$ python3 -q
>>> import numpy as np
>>> np.set_printoptions(precision=4, suppress=True, linewidth=100, legacy="1.25")
>>> K = np.array([[2.1, -1.5, -1.6, 0.5, 1.0, 2.4, -0.1, 1.2, 0.4, 0.1],
...     [-1.5, -0.5, -0.7, -1.0, -2.1, -1.6, -2.8, 0.0, -0.1, -0.6],
...     [0.3, -1.6, 0.0, -0.9, 2.3, -0.1, 0.1, -0.9, 0.7, 1.0],
...     [-1.8, 0.5, -0.3, 1.0, -0.7, -1.6, -0.5, -0.3, 1.8, -0.6],
...     [0.2, 0.9, -0.1, -0.1, -0.2, -0.5, 1.3, 1.4, -0.6, 1.4],
...     [0.3, 1.6, -1.0, -0.3, 0.0, 0.1, 0.1, 0.4, 0.3, 0.6],
...     [0.6, 0.4, 0.6, -0.1, -1.1, -0.7, -0.5, -1.1, 1.1, -0.8]])
>>> print(K)
[[ 2.1 -1.5 -1.6  0.5  1.   2.4 -0.1  1.2  0.4  0.1]
 [-1.5 -0.5 -0.7 -1.  -2.1 -1.6 -2.8  0.  -0.1 -0.6]
 [ 0.3 -1.6  0.  -0.9  2.3 -0.1  0.1 -0.9  0.7  1. ]
 [-1.8  0.5 -0.3  1.  -0.7 -1.6 -0.5 -0.3  1.8 -0.6]
 [ 0.2  0.9 -0.1 -0.1 -0.2 -0.5  1.3  1.4 -0.6  1.4]
 [ 0.3  1.6 -1.  -0.3  0.   0.1  0.1  0.4  0.3  0.6]
 [ 0.6  0.4  0.6 -0.1 -1.1 -0.7 -0.5 -1.1  1.1 -0.8]]
>>> K[7]
Traceback (most recent call last):
  File "<python-input-4>", line 1, in <module>
    K[7]
    ~^^^
IndexError: index 7 is out of bounds for axis 0 with size 7
>>> print(K - K[0])
[[ 0.   0.   0.   0.   0.   0.   0.   0.   0.   0. ]
 [-3.6  1.   0.9 -1.5 -3.1 -4.  -2.7 -1.2 -0.5 -0.7]
 [-1.8 -0.1  1.6 -1.4  1.3 -2.5  0.2 -2.1  0.3  0.9]
 [-3.9  2.   1.3  0.5 -1.7 -4.  -0.4 -1.5  1.4 -0.7]
 [-1.9  2.4  1.5 -0.6 -1.2 -2.9  1.4  0.2 -1.   1.3]
 [-1.8  3.1  0.6 -0.8 -1.  -2.3  0.2 -0.8 -0.1  0.5]
 [-1.5  1.9  2.2 -0.6 -2.1 -3.1 -0.4 -2.3  0.7 -0.9]]
>>> print(np.linalg.svd(K, compute_uv=False))
[5.9593 3.7282 3.254  2.6333 2.3552 1.7976 1.1602]
>>> print(np.unravel_index(np.abs(K).argmax(), K.shape))
(1, 6)
>>> print(np.linalg.matrix_rank(K))
7
>>> print(K.sum(axis=0))
[ 0.2 -0.2 -3.1 -0.9 -0.8 -2.  -2.4  0.7  3.6  1.1]
>>> print(np.abs(K).max())
2.8
>>> print(K.shape)
(7, 10)
>>> print(np.diff(K, axis=0))
[[-3.6  1.   0.9 -1.5 -3.1 -4.  -2.7 -1.2 -0.5 -0.7]
 [ 1.8 -1.1  0.7  0.1  4.4  1.5  2.9 -0.9  0.8  1.6]
 [-2.1  2.1 -0.3  1.9 -3.  -1.5 -0.6  0.6  1.1 -1.6]
 [ 2.   0.4  0.2 -1.1  0.5  1.1  1.8  1.7 -2.4  2. ]
 [ 0.1  0.7 -0.9 -0.2  0.2  0.6 -1.2 -1.   0.9 -0.8]
 [ 0.3 -1.2  1.6  0.2 -1.1 -0.8 -0.6 -1.5  0.8 -1.4]]
>>> print(np.round(np.linalg.norm(K), 4))
8.7784
>>> print(np.round(np.linalg.norm(K, 2), 4))
5.9593
>>> print(round(np.linalg.norm(K[6] - K[2]), 4))
4.5618
>>> print(round(np.linalg.norm(K[6], 1), 4), round(float(np.linalg.norm(K[6], np.inf)), 4))
7.0 1.1
>>> print(np.linalg.norm(K, axis=0))
[3.2373 2.9732 2.1237 1.7804 3.527  3.4117 3.1718 2.3812 2.358  2.1656]
